$ ipython --no-banner

In [1]: import numpy as np

In [2]: np.set_printoptions(precision=2, suppress=True, linewidth=160)

In [3]: arr = np.loadtxt("a.csv", delimiter=",")

In [4]: print(arr)
[[ 21.56  39.89 -39.36 -38.27 -41.07 -19.53]
 [ 18.65  41.06 -38.94 -39.15 -40.15 -20.93]
 [ 20.28  39.31 -40.57 -40.12 -41.8  -19.3 ]
 [ 21.6   39.09 -40.51 -40.8  -39.46 -21.09]
 [ 16.88  39.45 -37.64 -40.92 -39.06 -19.38]
 [ 20.81  40.34 -39.61 -40.18 -40.67 -20.89]
 [ 21.34  39.18 -40.06 -40.59 -39.81 -21.41]
 [ 20.18  40.15 -40.27 -39.21 -38.69 -20.55]
 [ 21.51  39.69 -40.6  -38.31 -41.62 -21.22]
 [ 20.51  38.5  -40.5  -39.04 -39.8  -18.65]
 [ 18.22  40.58 -40.86 -40.87 -38.89 -19.88]
 [ 18.81  39.96 -40.25 -41.23 -38.92 -19.55]
 [ 18.54  38.55 -40.78 -38.53 -40.   -20.27]
 [ 18.42  38.22 -39.89 -40.9  -40.74 -20.47]
 [ 19.14  40.73 -39.91 -40.76 -39.44 -20.89]
 [ 17.07  39.7  -39.43 -39.67 -40.72 -19.57]
 [ 19.56  40.11 -40.03 -41.64 -39.91 -20.56]
 [ 21.19  40.9  -39.71 -39.84 -40.61 -21.9 ]
 [ 19.56  39.53 -40.87 -40.56 -41.49 -20.06]
 [ 20.59  39.09 -38.8  -40.59 -37.81 -20.31]
 [ 19.33  40.7  -40.72 -39.52 -41.64 -18.19]
 [ 19.46  39.76 -40.45 -39.72 -39.47 -18.99]
 [ 19.88  38.23 -39.14 -38.87 -39.09 -21.22]
 [ 18.9   39.36 -40.13 -38.69 -39.98 -19.67]
 [ 19.65  41.54 -39.62 -40.   -38.81 -19.06]
 [ 21.92  40.42 -39.34 -37.79 -39.21 -20.3 ]
 [ 20.11  40.22 -39.66 -40.82 -40.93 -20.26]
 [ 19.96  41.33 -39.11 -39.85 -38.39 -19.98]
 [ 20.72  40.08 -40.94 -41.7  -40.46 -20.58]
 [ 20.15  38.79 -39.65 -39.15 -39.79 -19.5 ]
 [ 20.2   38.24 -39.45 -38.27 -39.71 -20.31]
 [ 18.69  41.48 -38.61 -40.74 -39.4  -19.14]
 [ 18.56  38.27 -41.39 -41.36 -40.41 -20.29]
 [ 21.45  39.64 -42.63 -39.27 -40.4  -20.2 ]
 [ 19.81  42.43 -37.3  -38.86 -39.97 -19.54]
 [ 19.3   40.09 -39.26 -39.74 -38.56 -19.27]
 [ 19.67  39.7  -39.78 -39.24 -40.47 -19.88]
 [ 19.25  40.89 -41.37 -38.2  -39.39 -21.43]
 [ 19.17  39.66 -38.72 -39.95 -41.03 -18.55]
 [ 19.77  38.85 -39.99 -40.93 -40.22 -21.3 ]
 [ 21.01  40.   -38.13 -41.65 -38.72 -18.16]]

In [5]: x0 = np.array([0, 1, 2, 1, 1, 3])

In [6]: rhs = arr @ x0

In [7]: b, lr = np.zeros(6), 1 / np.linalg.norm(arr, 2) ** 2

In [8]: for i in range(12):
   ...:     b -= lr * arr.T @ (arr @ b - rhs)
   ...:     if i % 2 == 0: print(i, round(np.linalg.norm(arr @ b - rhs), 2))
   ...: 
0 22.77
2 22.76
4 22.75
6 22.74
8 22.73
10 22.73

In [9]: print(b)
[-0.5  -1.    1.    1.    1.    0.51]

In [10]: print(round(np.linalg.cond(arr), 2))
114.14

In [11]: cen = (arr - arr.mean(axis=0)) / arr.std(axis=0)

In [12]: print(np.argwhere(np.abs(cen) > 2))
[[ 4  0]
 [ 4  2]
 [15  0]
 [17  5]
 [19  4]
 [20  5]
 [33  2]
 [34  1]
 [34  2]
 [40  5]]

In [13]: print(cen.std(axis=0))
[1. 1. 1. 1. 1. 1.]

In [14]: b = np.linalg.lstsq(np.delete(cen, 2, axis=1), cen[:, 2])[0]

In [15]: print(np.abs(b).argmax())
3

In [16]: cen = arr - arr.mean(axis=0)

In [17]: U, sigma, vt = np.linalg.svd(cen, full_matrices=False)

In [18]: print(np.linalg.matrix_rank(cen))
6

In [19]: print(np.round(cen.mean(axis=0), 2) + 0)
[0. 0. 0. 0. 0. 0.]

In [20]: print(np.searchsorted(np.cumsum(sigma ** 2) / (sigma ** 2).sum(), 0.9) + 1)
5

In [21]: print(sigma ** 2 / (sigma ** 2).sum())
[0.29 0.21 0.16 0.13 0.11 0.09]

In [22]: O, V = np.linalg.qr(arr[:, :5])[0], np.linalg.qr(arr[:, 5:])[0]

In [23]: sigma = np.linalg.svd(O.T @ V, compute_uv=False)

In [24]: print((sigma > 0.9).sum())
1

In [25]: print(round(np.linalg.norm(O @ O.T - V @ V.T, 2), 2))
1.0

In [26]: M2 = np.c_[arr[:, :4] @ np.array([[-3, 4, -4, -7], [9, 8, -1, -8], [-9, 1, 1, -6], [-8, -3, 5, 3]]), np.array([2, 0, 3, 0, 0, 1, 0, 0, 1, 3, 2, 3, 2, 0, 2, 2, 3, 2, 0, 1, 0, 2, 2, 2, 3, 0, 2, 0, 2, 3, 2, 2, 0, 2, 0, 2, 3, 2, 1, 0, 2])]

In [27]: print(M2)
[[ 954.73  480.81 -356.84 -348.69    2.  ]
 [ 977.25  481.59 -350.35 -342.84    0.  ]
 [ 979.04  475.39 -361.6  -333.38    3.  ]
 [ 978.    481.01 -370.   -343.26    0.  ]
 [ 970.53  468.24 -349.21 -330.68    0.  ]
 [ 978.56  486.89 -364.09 -351.27    1.  ]
 [ 973.86  480.51 -367.55 -344.23    0.  ]
 [ 976.92  479.28 -357.19 -338.47    0.  ]
 [ 964.56  477.89 -357.88 -339.42    1.  ]
 [ 961.79  466.66 -356.24 -325.69    3.  ]
 [1005.26  479.27 -358.67 -329.63    2.  ]
 [ 995.3   478.36 -361.6  -333.54    3.  ]
 [ 966.59  457.37 -346.14 -309.09    2.  ]
 [ 974.93  462.25 -356.29 -318.06    0.  ]
 [ 994.42  484.77 -361.   -342.64    2.  ]
 [ 978.32  465.46 -345.76 -319.52    2.  ]
 [ 995.7   484.01 -366.58 -342.54    3.  ]
 [ 980.64  491.77 -364.57 -356.79    2.  ]
 [ 989.4   475.29 -361.44 -329.62    0.  ]
 [ 963.96  478.05 -363.2  -345.82    1.  ]
 [ 990.95  480.76 -356.34 -335.15    0.  ]
 [ 981.27  474.63 -356.65 -330.76    2.  ]
 [ 947.65  462.83 -351.24 -326.77    2.  ]
 [ 968.23  466.42 -348.54 -322.47    2.  ]
 [ 991.49  491.3  -359.76 -352.15    3.  ]
 [ 954.4   485.07 -356.39 -354.13    0.  ]
 [ 985.15  485.   -364.42 -347.03    2.  ]
 [ 982.88  490.92 -359.53 -355.25    0.  ]
 [1000.62  487.68 -372.4  -345.14    2.  ]
 [ 958.71  468.72 -354.79 -330.92    3.  ]
 [ 944.77  462.08 -349.84 -325.43    2.  ]
 [ 990.66  490.21 -358.55 -353.23    2.  ]
 [ 992.14  463.09 -360.7  -311.82    0.  ]
 [ 990.24  478.1  -364.42 -329.3     2.  ]
 [ 969.02  497.96 -353.27 -370.89    0.  ]
 [ 974.17  477.88 -355.25 -339.48    2.  ]
 [ 970.23  474.22 -354.36 -334.33    3.  ]
 [ 988.19  477.35 -350.26 -328.25    2.  ]
 [ 967.51  475.09 -354.81 -339.      1.  ]
 [ 977.69  472.68 -362.57 -332.04    0.  ]
 [ 973.34  490.86 -370.42 -363.24    2.  ]]

In [28]: print(np.linalg.norm(np.linalg.qr(arr)[0].T @ M2, axis=0) ** 2 / ((M2 ** 2).sum(axis=0) + 1e-12))
[1.   1.   1.   1.   0.68]

In [29]: print(np.round(np.linalg.lstsq(arr, M2[:, 0])[0], 2) + 0)
[-3.  9. -9. -8.  0.  0.]
